% python3 -q
>>> import numpy as np
>>> np.set_printoptions(suppress=True, linewidth=100)
>>> W0 = np.load("x.npy")
>>> W0
array([[0, 0, 1, 0, 1],
       [0, 0, 1, 1, 1],
       [1, 1, 0, 0, 0],
       [0, 1, 0, 0, 1],
       [1, 1, 0, 1, 0]])
>>> r = np.linalg.matrix_rank(W0)
>>> r
np.int64(4)
>>> ns = np.linalg.svd(W0)[2][r:].T
>>> np.allclose(W0 @ ns, 0)
True
>>> np.round(ns @ ns.T, 4) + 0
array([[ 0.25, -0.25, -0.25,  0.  ,  0.25],
       [-0.25,  0.25,  0.25,  0.  , -0.25],
       [-0.25,  0.25,  0.25,  0.  , -0.25],
       [ 0.  ,  0.  ,  0.  ,  0.  ,  0.  ],
       [ 0.25, -0.25, -0.25,  0.  ,  0.25]])
>>> np.round(W0 @ ns, 4) + 0
array([[0.],
       [0.],
       [0.],
       [0.],
       [0.]])
>>> np.linalg.matrix_rank(W0.T @ W0), np.linalg.matrix_rank(W0 @ W0.T)
(np.int64(4), np.int64(4))
>>> left, sigma, Vt = np.linalg.svd(W0)
>>> evecs = Vt[:(sigma > 1e-8).sum()]
>>> rng = np.random.default_rng(494806)
>>> x = W0[4] + 2 * W0[2] + rng.integers(2) * np.eye(5)[0]
>>> x
array([4., 3., 0., 1., 0.])
>>> np.allclose(evecs.T @ evecs @ x, x)
False
>>> np.linalg.matrix_rank(np.vstack([W0, x]))
np.int64(5)
>>> G = W0.T @ W0
>>> G
array([[2, 2, 0, 1, 0],
       [2, 3, 0, 1, 1],
       [0, 0, 2, 1, 2],
       [1, 1, 1, 2, 1],
       [0, 1, 2, 1, 3]])
>>> np.round(np.linalg.svd(W0, compute_uv=False) ** 2, 4) + 0
array([6.1563, 4.    , 1.3691, 0.4746, 0.    ])
>>> (W0 @ W0.T).shape
(5, 5)
>>> np.allclose(G, G.T)
True
>>> np.all(np.linalg.eigvalsh(W0) > 0)
np.False_
>>> np.round(np.linalg.eigvalsh(W0).min(), 4)
np.float64(-2.0)
>>> [round(float(np.linalg.det(W0[:i, :i])), 2) + 0 for i in range(1, 6)]
[0.0, 0.0, 0.0, 1.0, 0.0]
>>> data = np.loadtxt("run18.csv", delimiter=",")
>>> data
array([[  0.6722,   1.761 ,   1.239 ],
       [  9.9968,   3.5827,   2.96  ],
       [  0.0332,   0.6309,   2.8448],
       [ -0.6817,   2.186 ,   4.1056],
       [  7.7441,   3.1613, -12.4851],
       [  1.0327,   2.0874,   3.5084],
       [  5.2962,   2.6848,  -9.8924],
       [  8.0253,   5.351 ,  -9.3153],
       [ 11.7876,   2.1193,   3.2899],
       [ -1.0992,   3.9168,   2.8596],
       [  8.5768,   4.4558, -10.2783],
       [ -0.3183,   1.2108,   1.4534],
       [ -0.2292,   1.8294,   1.8828]])
>>> O, evecs = np.linalg.qr(data[:, :2])[0], np.linalg.qr(data[:, 2:])[0]
>>> sigma = np.linalg.svd(O.T @ evecs, compute_uv=False)
>>> round(np.linalg.norm(O @ O.T - evecs @ evecs.T, 2), 4)
np.float64(1.0)
>>> np.round(np.degrees(np.arccos(sigma.clip(0, 1))), 4)
array([59.5263])
>>> x = np.array([1, 1, 3])
>>> y = data @ x
>>> np.round(np.linalg.lstsq(data, y)[0], 4)
array([1., 1., 3.])
>>> y = y + 0.02 * rng.normal(size=13)
>>> y.round(4)
array([  6.1471,  22.4454,   9.2005,  13.8245, -26.5263,  13.655 , -21.7263, -14.5793,  23.7836,
        11.4136, -17.8313,   5.243 ,   7.2708])
>>> beta, *_ = np.linalg.lstsq(data, y)
>>> round(np.linalg.norm(y - data @ beta), 4)
np.float64(0.0553)
>>> [round(float(np.linalg.norm(np.linalg.solve(data.T @ data + lam * np.eye(3), data.T @ y))), 2) for lam in (0, 1, 10, 100)]
[3.32, 3.3, 3.19, 2.44]
>>> beta.round(4)
array([0.9992, 1.001 , 3.0008])
>>> E = np.loadtxt("data.csv", delimiter=",")
>>> E
array([[ 6.3189,  2.4471,  5.8287,  0.1719],
       [ 5.589 , -0.904 ,  5.2636, -1.3395],
       [ 7.1587,  1.1821,  4.8028, -2.5026],
       [ 4.5214,  0.8507,  5.825 ,  1.5204],
       [ 5.4719, -0.2207,  4.9783, -0.4427],
       [ 6.2003, -0.3962,  6.2061, -0.0869],
       [ 5.5787,  0.4638,  7.1331,  0.7615],
       [ 5.2266, -0.44  ,  5.7502, -0.9674],
       [ 5.9147, -0.6646,  3.6485, -2.2499],
       [ 6.3745,  0.6839,  5.6957,  0.4219],
       [ 5.1338,  2.5282,  6.071 ,  0.8726],
       [ 4.8455, -2.2128,  7.0594,  0.4468],
       [ 6.394 , -0.158 ,  4.9933, -0.141 ],
       [ 5.2482,  1.0155,  5.2405,  1.2561],
       [ 4.9274, -1.4901,  7.2974, -0.5923],
       [ 4.8602, -1.1885,  7.0485,  0.4737],
       [ 6.8579,  1.3336,  5.8754, -0.9592],
       [ 6.8145,  0.3682,  3.618 , -1.2726],
       [ 5.6891,  0.1907,  4.5885, -1.5883],
       [ 6.4649, -1.2723,  6.564 , -0.7442]])
>>> W0.sum(axis=0)
array([2, 3, 2, 2, 3])
>>> np.trace(W0 @ W0 @ W0) // 6
np.int64(1)
>>> W0 @ W0
array([[2, 2, 0, 1, 0],
       [2, 3, 0, 1, 1],
       [0, 0, 2, 1, 2],
       [1, 1, 1, 2, 1],
       [0, 1, 2, 1, 3]])
>>> Lm = np.diag(W0.sum(axis=1)) - W0
>>> (np.linalg.eigvalsh(Lm) < 1e-8).sum()
np.int64(1)
>>> Lm
array([[ 2,  0, -1,  0, -1],
       [ 0,  3, -1, -1, -1],
       [-1, -1,  2,  0,  0],
       [ 0, -1,  0,  2, -1],
       [-1, -1,  0, -1,  3]])
>>> np.linalg.matrix_rank(Lm)
np.int64(4)
>>> F = np.array([[6, -6], [6, -6], [14, -14], [10, -10]])
>>> def softmax(z):
...     e = np.exp(z - z.max(axis=-1, keepdims=True))
...     return e / e.sum(axis=-1, keepdims=True)
... 
>>> np.round(softmax(F[2]), 4) + 0
array([1., 0.])
>>> np.round(softmax(F).sum(axis=1), 4)
array([1., 1., 1., 1.])
>>> att = F @ F.T / np.sqrt(2)
>>> softmax(att)[2] @ F
array([ 14., -14.])
>>> softmax(att).round(6).argmax(axis=1)
array([2, 2, 2, 2])
>>> np.round(softmax(att + np.triu(np.full(att.shape, -np.inf), 1)), 4) + 0
array([[1. , 0. , 0. , 0. ],
       [0.5, 0.5, 0. , 0. ],
       [0. , 0. , 1. , 0. ],
       [0. , 0. , 1. , 0. ]])
>>> other = F[0, 0] * F[1:] - np.outer(F[1:, 0], F[0])
>>> other
array([[0, 0],
       [0, 0],
       [0, 0]])
>>> np.round(F[:, 0] / F[0, 0], 4)
array([1.    , 1.    , 2.3333, 1.6667])
>>> np.linalg.matrix_rank(other), np.linalg.matrix_rank(F)
(np.int64(0), np.int64(1))
>>> np.flatnonzero(~other.round(6).any(axis=1))
array([0, 1, 2])
>>> K = np.load("a.npy")
>>> K
array([[0, 0, 0, 2, 2, 2],
       [0, 0, 0, 2, 2, 1],
       [0, 0, 0, 2, 2, 1],
       [2, 2, 2, 0, 0, 0],
       [2, 2, 1, 0, 0, 0],
       [2, 2, 1, 0, 0, 0]])
>>> np.unique(K.round(6), axis=0).shape
(4, 6)
>>> np.round(K @ np.linalg.pinv(K) @ K, 4) + 0
array([[0., 0., 0., 2., 2., 2.],
       [0., 0., 0., 2., 2., 1.],
       [0., 0., 0., 2., 2., 1.],
       [2., 2., 2., 0., 0., 0.],
       [2., 2., 1., 0., 0., 0.],
       [2., 2., 1., 0., 0., 0.]])
>>> np.abs(np.diag(np.linalg.qr(K)[1])) > 1e-9
array([ True, False,  True,  True, False, False])
>>> np.trace(K)
np.int64(0)
>>> round(np.abs(np.linalg.eigvals(K)).max(), 4)
np.float64(5.3723)
>>> np.allclose(K, K.T)
False
>>> K @ K
array([[12, 12,  8,  0,  0,  0],
       [10, 10,  7,  0,  0,  0],
       [10, 10,  7,  0,  0,  0],
       [ 0,  0,  0, 12, 12,  8],
       [ 0,  0,  0, 10, 10,  7],
       [ 0,  0,  0, 10, 10,  7]])
>>> round(np.linalg.det(K), 4)
np.float64(0.0)
>>> G = K.T @ K
>>> np.round(np.linalg.eigvalsh(G)[::-1], 4) + 0
array([29.4568, 29.4568,  0.5432,  0.5432,  0.    ,  0.    ])
>>> np.trace(G), (K ** 2).sum()
(np.int64(60), np.int64(60))
>>> (K @ K.T).shape
(6, 6)
>>> np.linalg.matrix_rank(G)
np.int64(4)
>>> np.allclose(G, G.T)
True
>>> np.round(np.linalg.svd(K, compute_uv=False) ** 2, 4) + 0
array([29.4568, 29.4568,  0.5432,  0.5432,  0.    ,  0.    ])
>>> M = np.load("test19.npy")
>>> M
array([[ 0.,  1., -2.,  0.],
       [ 1.,  0., -2.,  0.],
       [-2., -2.,  3.,  0.],
       [ 0.,  0.,  0., -1.]])
>>> # 2 blocks once reordered
>>> f = np.array([3, 0, 1])
>>> np.correlate(M[3], M[1], "full")
array([ 0.,  0.,  0.,  0.,  2.,  0., -1.])
>>> np.convolve(M[3], f)
array([ 0.,  0.,  0., -3.,  0., -1.])
>>> np.polyval(f, M[3])
array([1., 1., 1., 4.])
>>> np.round(np.poly(M), 4)
array([  1.,  -2., -12., -14.,  -5.])
>>> np.einsum("ij,ji->", M, M)
np.float64(28.0)
>>> J = rng.normal(size=(20, 4))
>>> J = 5 * J / np.linalg.norm(J, axis=1, keepdims=True)
>>> J.round(4)
array([[-1.2567, -4.0484, -0.961 , -2.4714],
       [-1.9072, -0.9146,  2.9423,  3.4451],
       [ 2.4971,  3.714 , -1.3253,  1.7928],
       [ 4.756 , -0.6516, -1.0552,  0.918 ],
       [ 1.491 ,  1.0751,  0.4486,  4.6282],
       [-1.31  , -3.072 , -2.5668, -2.6941],
       [-1.6253, -3.0238,  3.2425,  1.6437],
       [ 1.5159, -1.2921,  4.5127, -0.8173],
       [ 0.9953,  1.3337, -2.1036, -4.2196],
       [ 1.349 , -4.5326,  1.6202, -0.1017],
       [ 4.2278,  2.2215,  0.3563,  1.4367],
       [-0.3091,  3.6604,  1.6821, -2.9456],
       [-1.5593, -1.9697,  3.5384,  2.4837],
       [-4.0851,  1.8848, -0.5412,  2.1135],
       [ 3.2618, -1.726 ,  1.8121, -2.8458],
       [-0.8256, -0.4067, -4.0848, -2.7326],
       [ 1.8115,  3.5806,  0.0621,  2.9822],
       [-2.0677,  3.5675, -0.3073, -2.8112],
       [ 2.7222,  3.6786,  0.4554,  1.9622],
       [-1.9006,  4.3411, -1.4528,  0.6574]])
>>> Z = J[[16, 14]].astype(float)
>>> for _ in range(5):
...     labels = np.linalg.norm(J[:, None] - Z, axis=-1).argmin(axis=1)
...     Z = np.array([J[labels == j].mean(axis=0) for j in range(2)])
... 
>>> labels
array([1, 0, 0, 1, 0, 1, 1, 1, 1, 1, 0, 0, 0, 0, 1, 1, 0, 0, 0, 0])
>>> np.abs(Z[1] - Z[0]).argmax()
np.int64(1)
>>> np.round(Z[1] - Z[0], 4)
array([ 0.6786, -4.1936, -0.4864, -2.9114])
>>> x = np.array([2, -1, 3, 1])
>>> y = J @ x
>>> np.round(np.linalg.solve(J.T @ J, J.T @ y), 4)
array([ 2., -1.,  3.,  1.])
>>> y = y + 0.1 * rng.normal(size=20)
>>> y.round(4)
array([ -3.8958,   9.5443,  -0.9226,   7.8609,   7.9814,  -9.9937,  11.1751,  17.0127,  -9.8059,
        12.0774,   8.5832,  -2.1949,  12.0817,  -9.5731,  10.8992, -16.1968,   3.2805, -11.383 ,
         5.2385, -11.8387])
>>> beta, *_ = np.linalg.lstsq(J, y)
>>> round(float(np.linalg.norm(y - J @ beta)), 4)
0.3405
>>> beta.round(4)
array([ 1.9941, -0.9973,  3.0109,  1.0067])
>>> beta.round()
array([ 2., -1.,  3.,  1.])
>>> Xs = (J - J.mean(axis=0)) / J.std(axis=0)
>>> np.argwhere(np.abs(Xs) > 2)
array([[15,  2]])
>>> Xs.std(axis=0)
array([1., 1., 1., 1.])
>>> beta = np.linalg.lstsq(np.delete(Xs, 0, axis=1), Xs[:, 0])[0]
>>> np.round(1 - np.var(Xs[:, 0] - np.delete(Xs, 0, axis=1) @ beta), 4)
np.float64(0.0144)
>>> np.abs(beta).argmax()
np.int64(0)
>>> beta.round(4)
array([0.0977, 0.0288, 0.0521])
>>> feats = np.loadtxt("m.csv", delimiter=",")
>>> feats
array([[1.    , 0.5   , 0.25  , 0.125 , 0.0625],
       [0.5   , 1.    , 0.5   , 0.25  , 0.125 ],
       [0.25  , 0.5   , 1.    , 0.5   , 0.25  ],
       [0.125 , 0.25  , 0.5   , 1.    , 0.5   ],
       [0.0625, 0.125 , 0.25  , 0.5   , 1.    ]])
>>> # symmetric
>>> W1 = np.array([[4, 4, 3, 2],
...     [4, -4, -3, -3],
...     [-3, 0, 5, 5],
...     [0, -4, 5, -3],
...     [1, -3, 5, 0]])
>>> beta = np.array([1, 5, -5, -1])
>>> hid = np.maximum(feats @ W1 + beta, 0)
>>> np.linalg.matrix_rank(hid)
np.int64(4)
>>> hid
array([[6.3125, 6.3125, 0.    , 0.375 ],
       [5.625 , 1.625 , 0.    , 0.    ],
       [1.25  , 1.25  , 3.    , 1.5   ],
       [1.5   , 0.    , 4.625 , 0.    ],
       [2.    , 0.    , 3.5625, 0.    ]])
>>> (hid > 0).mean(axis=0)
array([1. , 0.6, 0.6, 0.4])
>>> Z = np.array([[-3, 1], [0, -3], [-1, 3], [3, 1]])
>>> (hid @ Z).round(6).argmax(axis=1)
array([1, 1, 1, 1, 1])
>>> Lm = np.linalg.cholesky(feats)
>>> Lm.round(4)
array([[1.    , 0.    , 0.    , 0.    , 0.    ],
       [0.5   , 0.866 , 0.    , 0.    , 0.    ],
       [0.25  , 0.433 , 0.866 , 0.    , 0.    ],
       [0.125 , 0.2165, 0.433 , 0.866 , 0.    ],
       [0.0625, 0.1083, 0.2165, 0.433 , 0.866 ]])
>>> feats / np.sqrt(np.outer(np.diag(feats), np.diag(feats)))
array([[1.    , 0.5   , 0.25  , 0.125 , 0.0625],
       [0.5   , 1.    , 0.5   , 0.25  , 0.125 ],
       [0.25  , 0.5   , 1.    , 0.5   , 0.25  ],
       [0.125 , 0.25  , 0.5   , 1.    , 0.5   ],
       [0.0625, 0.125 , 0.25  , 0.5   , 1.    ]])
>>> np.round(Lm @ Lm.T, 4)
array([[1.    , 0.5   , 0.25  , 0.125 , 0.0625],
       [0.5   , 1.    , 0.5   , 0.25  , 0.125 ],
       [0.25  , 0.5   , 1.    , 0.5   , 0.25  ],
       [0.125 , 0.25  , 0.5   , 1.    , 0.5   ],
       [0.0625, 0.125 , 0.25  , 0.5   , 1.    ]])
>>> w, evecs = np.linalg.eigh(feats)
>>> x = np.array([2, 1, -2, 3, -1])
>>> x @ feats @ x
np.float64(11.5)
>>> np.round(evecs * np.abs(w) @ evecs.T, 4)
array([[1.    , 0.5   , 0.25  , 0.125 , 0.0625],
       [0.5   , 1.    , 0.5   , 0.25  , 0.125 ],
       [0.25  , 0.5   , 1.    , 0.5   , 0.25  ],
       [0.125 , 0.25  , 0.5   , 1.    , 0.5   ],
       [0.0625, 0.125 , 0.25  , 0.5   , 1.    ]])
>>> np.round(evecs * np.maximum(w, 0) @ evecs.T, 4)
array([[1.    , 0.5   , 0.25  , 0.125 , 0.0625],
       [0.5   , 1.    , 0.5   , 0.25  , 0.125 ],
       [0.25  , 0.5   , 1.    , 0.5   , 0.25  ],
       [0.125 , 0.25  , 0.5   , 1.    , 0.5   ],
       [0.0625, 0.125 , 0.25  , 0.5   , 1.    ]])
